% ipython --no-banner

In [1]: import numpy as np

In [2]: import numpy.linalg as la

In [3]: np.set_printoptions(precision=2, suppress=True, linewidth=100, legacy="1.25")

In [4]: rd = lambda a: np.round(a, 2) + 0

In [5]: m1 = np.load("run16.npy")

In [6]: print(m1)
[[-2  2 -1 -1 -2]
 [ 2 -3  3  1  2]
 [ 2 -2  3 -3  1]
 [ 2 -1 -3  2  1]
 [ 0 -1  3  3  1]]

In [7]: vec = np.array([1, 5, 5, -4, -1])

In [8]: y = m1 @ vec

In [9]: print(y)
[  9  -4  18 -27  -3]

In [10]: print(rd(la.solve(m1.T, m1[2])))
[0. 0. 1. 0. 0.]

In [11]: print(rd(la.solve(m1, m1[:, 2])))
[0. 0. 1. 0. 0.]

In [12]: print(rd(la.solve(m1, y)))
[ 1.  5.  5. -4. -1.]

In [13]: print(rd(la.solve(m1, 5 * y)))
[  5.  25.  25. -20.  -5.]

In [14]: Uu, sigma, Vt = la.svd(m1)

In [15]: print(np.argmax(sigma[:-1] / (sigma[1:] + 1e-6)) + 1)
3

In [16]: print(rd(sigma))
[7.9  5.28 4.05 0.4  0.33]

In [17]: M2 = Uu[:, :3] @ np.diag(sigma[:3]) @ Vt[:3]

In [18]: print(rd(la.norm(m1 - M2, 2)), rd(sigma[3]))
0.4 0.4

In [19]: print(la.matrix_rank(M2))
3

In [20]: M2 = np.array([[-3, -1, 0], [1, -2, 3], [1, -1, 1]])

In [21]: data = np.triu(M2)

In [22]: print(data)
[[-3 -1  0]
 [ 0 -2  3]
 [ 0  0  1]]

In [23]: print(rd(la.norm(data, 2)))
3.81

In [24]: print(rd(la.norm(data, 1)), rd(la.norm(data, np.inf)))
4.0 5.0

In [25]: print(la.norm(data, axis=1).argmax())
1

In [26]: print(rd(la.norm(data, axis=1)))
[3.16 3.61 1.  ]

In [27]: print(data[0] @ data[1])
2

In [28]: print(rd(la.norm(data[0] - data[1])))
4.36

In [29]: print(data @ data)
[[ 9  5 -3]
 [ 0  4 -3]
 [ 0  0  1]]

In [30]: print(np.prod(np.diag(data)), rd(la.det(data)))
6 6.0

In [31]: print([int(la.matrix_rank(la.matrix_power(data, p))) for p in range(1, 4)])
[3, 3, 3]

In [32]: print(la.matrix_rank(data - data[0, 0] * np.eye(3)))
2

In [33]: print(la.matrix_power(data - np.diag(np.diag(data)), 3))
[[0 0 0]
 [0 0 0]
 [0 0 0]]

In [34]: O, R = la.qr(data)

In [35]: print(np.abs(np.diag(R)))
[3. 2. 1.]

In [36]: print(O @ R)
[[-3. -1.  0.]
 [ 0. -2.  3.]
 [ 0.  0.  1.]]

In [37]: print(abs(R[0, 0]), rd(la.norm(data[:, 0])))
3.0 3.0

In [38]: print(np.trace(O @ O.T))
3.0

In [39]: A = np.load("m.npy")

In [40]: print(rd(A))
[[0.5  0.   0.5  0.   0.   0.   0.  ]
 [0.   0.4  0.2  0.   0.2  0.2  0.  ]
 [0.   0.   0.5  0.5  0.   0.   0.  ]
 [0.   0.   0.   0.33 0.33 0.   0.33]
 [0.   0.   0.   0.5  0.5  0.   0.  ]
 [0.   0.33 0.   0.   0.33 0.33 0.  ]
 [0.   0.   0.   0.   0.33 0.   0.67]]

In [41]: cov = A.T @ A

In [42]: print(rd(np.trace(cov)), rd((A ** 2).sum()))
3.0 3.0

In [43]: print(rd(cov))
[[0.25 0.   0.25 0.   0.   0.   0.  ]
 [0.   0.27 0.08 0.   0.19 0.19 0.  ]
 [0.25 0.08 0.54 0.25 0.04 0.04 0.  ]
 [0.   0.   0.25 0.61 0.36 0.   0.11]
 [0.   0.19 0.04 0.36 0.62 0.15 0.33]
 [0.   0.19 0.04 0.   0.15 0.15 0.  ]
 [0.   0.   0.   0.11 0.33 0.   0.56]]

In [44]: print((A @ A.T).shape)
(7, 7)

In [45]: W = np.array([[5, -2], [4, -2], [-4, -5], [-3, 5], [2, 4], [3, 3], [0, 5]])

In [46]: b = np.array([0, 1])

In [47]: hid = np.maximum(A @ W + b, 0)

In [48]: print(rd(hid))
[[0.5  0.  ]
 [1.8  0.6 ]
 [0.   1.  ]
 [0.   5.67]
 [0.   5.5 ]
 [3.   2.67]
 [0.67 5.67]]

In [49]: print(rd((hid > 0).mean(axis=0)))
[0.57 0.86]

In [50]: print((hid > 0).astype(int))
[[1 0]
 [1 1]
 [0 1]
 [0 1]
 [0 1]
 [1 1]
 [1 1]]

In [51]: C = np.array([[-2, -2, 2], [1, -3, 3]])

In [52]: print((hid @ C).round(6).argmax(axis=1))
[2 2 2 2 2 2 2]

In [53]: print(W @ C)
[[-12  -4   4]
 [-10  -2   2]
 [  3  23 -23]
 [ 11  -9   9]
 [  0 -16  16]
 [ -3 -15  15]
 [  5 -15  15]]

In [54]: M2 = la.inv(A)

In [55]: print(rd(la.cond(A)))
18.66

In [56]: print(rd(A @ M2))
[[1. 0. 0. 0. 0. 0. 0.]
 [0. 1. 0. 0. 0. 0. 0.]
 [0. 0. 1. 0. 0. 0. 0.]
 [0. 0. 0. 1. 0. 0. 0.]
 [0. 0. 0. 0. 1. 0. 0.]
 [0. 0. 0. 0. 0. 1. 0.]
 [0. 0. 0. 0. 0. 0. 1.]]

In [57]: print(rd(la.det(A) * la.det(M2)))
1.0

In [58]: print(np.allclose(M2, A.T))
False

In [59]: print(rd(la.det(A) * M2))
[[ 0.    0.    0.    0.01  0.    0.    0.  ]
 [ 0.    0.    0.    0.01  0.    0.    0.  ]
 [ 0.    0.    0.   -0.01  0.    0.    0.  ]
 [ 0.    0.    0.    0.01  0.    0.    0.  ]
 [ 0.    0.    0.   -0.01  0.    0.    0.  ]
 [ 0.    0.    0.    0.    0.    0.01  0.  ]
 [ 0.    0.    0.    0.    0.    0.    0.  ]]

In [60]: rng = np.random.default_rng(72)

In [61]: lab = rng.permutation(7)

In [62]: M2 = A[:, lab] * rng.choice([-1, 1], 7)

In [63]: print(rd(M2))
[[ 0.    0.    0.    0.    0.5   0.   -0.5 ]
 [ 0.   -0.2   0.    0.4   0.2  -0.2   0.  ]
 [-0.5   0.    0.    0.    0.5   0.    0.  ]
 [-0.33 -0.33 -0.33  0.    0.    0.    0.  ]
 [-0.5  -0.5   0.    0.    0.    0.    0.  ]
 [ 0.   -0.33  0.    0.33  0.   -0.33  0.  ]
 [ 0.   -0.33 -0.67  0.    0.    0.    0.  ]]

In [64]: Uu, _, Vt = la.svd(A.T @ M2)

In [65]: print(lab)
[3 4 6 1 2 5 0]

In [66]: def softmax(z):
    ...:     e = np.exp(z - z.max(axis=-1, keepdims=True))
    ...:     return e / e.sum(axis=-1, keepdims=True)
    ...: 

In [67]: print(rd(softmax(M2[4])))
[0.1  0.1  0.16 0.16 0.16 0.16 0.16]

In [68]: print(rd(softmax(10 * M2[4])))
[0.  0.  0.2 0.2 0.2 0.2 0.2]

In [69]: scores = M2 @ M2.T / np.sqrt(7)

In [70]: print(softmax(scores).round(6).argmax(axis=1))
[0 1 2 3 4 5 6]

In [71]: arr = np.load("layer4.npy")

In [72]: print(arr)
[[-4  0 -1  5 -3 -3]
 [-3 -4  0 -1  5 -3]
 [-3 -3 -4  0 -1  5]
 [ 5 -3 -3 -4  0 -1]
 [-1  5 -3 -3 -4  0]
 [ 0 -1  5 -3 -3 -4]]

In [73]: print(rd(la.norm(arr[4], 1)), rd(la.norm(arr[4], np.inf)))
16.0 5.0

In [74]: print(rd(la.norm(arr, 2)))
10.0

In [75]: print(rd(la.norm(arr[4] - arr[0])))
10.58

In [76]: print(rd(la.norm(arr, "nuc")))
44.24

In [77]: print(arr[4] @ arr[0])
4

In [78]: print(rd(np.fft.fft(arr[0])))
[ -6. +0.j    -8.5-4.33j   4.5-0.87j -10. +0.j     4.5+0.87j  -8.5+4.33j]

In [79]: print(np.allclose(arr @ arr.T, arr.T @ arr))
True

In [80]: print(arr @ np.ones(6))
[-6. -6. -6. -6. -6. -6.]

In [81]: X = np.loadtxt("a.csv", delimiter=",")

In [82]: print(X)
[[  6.   5.  -5.  -2.   6.   8.]
 [ 15.   0.  -8. -10.   8.  10.]
 [ 12.   5. -11.  -7.   7.  12.]
 [  8.  -2.  -2.  -3.  14.  20.]
 [ -1.   0.  -3. -10.  20.  21.]
 [ -5.   4. -10. -17.  13.  13.]
 [ -5.  12. -19. -10.   7.   8.]
 [ -3.  18. -28.  -5.   5.   7.]
 [  0.  21. -24.   2.   5.  -2.]
 [  5.  20. -26.   5.  -3.  -7.]
 [ 13.  28. -31.   6.   0. -13.]
 [ 20.  20. -31.   6.  -1. -11.]
 [ 26.  25. -22.   3.  -1. -19.]
 [ 35.  27. -30.  -2.   3. -14.]
 [ 34.  21. -35.  -2.  -4. -20.]
 [ 27.  15. -35.  -9.  -4. -22.]
 [ 36.  16. -42.  -2.   5. -14.]
 [ 29.  11. -46.  -2.  -2.  -8.]
 [ 20.  19. -50.  -2.   1. -14.]
 [ 20.  23. -57.  -5.  -5. -21.]
 [ 15.  29. -52.  -2.  -2. -24.]
 [ 14.  29. -61.   2.   3. -18.]
 [ 17.  38. -67.   3.   5. -26.]
 [ 12.  45. -65.  -2.   9. -33.]
 [  4.  46. -59.  -7.   9. -41.]
 [  1.  50. -65.   0.   0. -36.]
 [  8.  55. -58.   8.   0. -32.]
 [  3.  63. -64.  13.   5. -41.]
 [ -3.  66. -60.  20.   8. -42.]
 [ -3.  71. -55.  25.   4. -44.]
 [ -5.  67. -63.  32.   7. -39.]
 [  1.  60. -64.  26.   7. -41.]]

In [83]: M2 = np.c_[X[:, :4] @ np.array([[4, 4, 5, 3], [5, 4, 2, 1], [3, 2, 3, 5], [2, 2, 3, 5]]), np.array([3, -3, 1, -1, 3, 3, -3, -3, -3, 1, 0, -2, -1, -1, -1, 2, -2, -1, -1, 0, -3, 0, -2, -1, 1, -2, -2, -1, 3, 1, 3, -1])]

In [84]: print(M2)
[[  30.   30.   19.  -12.    3.]
 [  16.   24.   21.  -45.   -3.]
 [  26.   32.   16.  -49.    1.]
 [  10.   14.   21.   -3.   -1.]
 [ -33.  -30.  -44.  -68.    3.]
 [ -64.  -58.  -98. -146.    3.]
 [ -37.  -30.  -88. -148.   -3.]
 [ -16.   -6.  -78. -156.   -3.]
 [  37.   40.  -24.  -89.   -3.]
 [  52.   58.    2.  -70.    1.]
 [ 111.  114.   46.  -58.    0.]
 [  99.  110.   65.  -45.   -2.]
 [ 169.  166.  123.    8.   -1.]
 [ 181.  184.  133.  -28.   -1.]
 [ 132.  146.  101.  -62.   -1.]
 [  60.   80.   33. -124.    2.]
 [  94.  120.   80.  -96.   -2.]
 [  29.   64.   23. -142.   -1.]
 [  21.   52.  -18. -181.   -1.]
 [  14.   48.  -40. -227.    0.]
 [  45.   68.  -29. -196.   -3.]
 [  22.   54.  -49. -224.    0.]
 [  63.   92.  -31. -231.   -2.]
 [  74.   94.  -51. -254.   -1.]
 [  55.   68.  -86. -272.    1.]
 [  59.   74.  -90. -272.   -2.]
 [ 149.  152.    0. -171.   -2.]
 [ 161.  162.  -12. -183.   -1.]
 [ 178.  172.   -3. -143.    3.]
 [ 228.  212.   37.  -88.    1.]
 [ 190.  186.   16. -103.    3.]
 [ 164.  168.   11. -127.   -1.]]

In [85]: print(la.matrix_rank(np.c_[X, M2]))
7
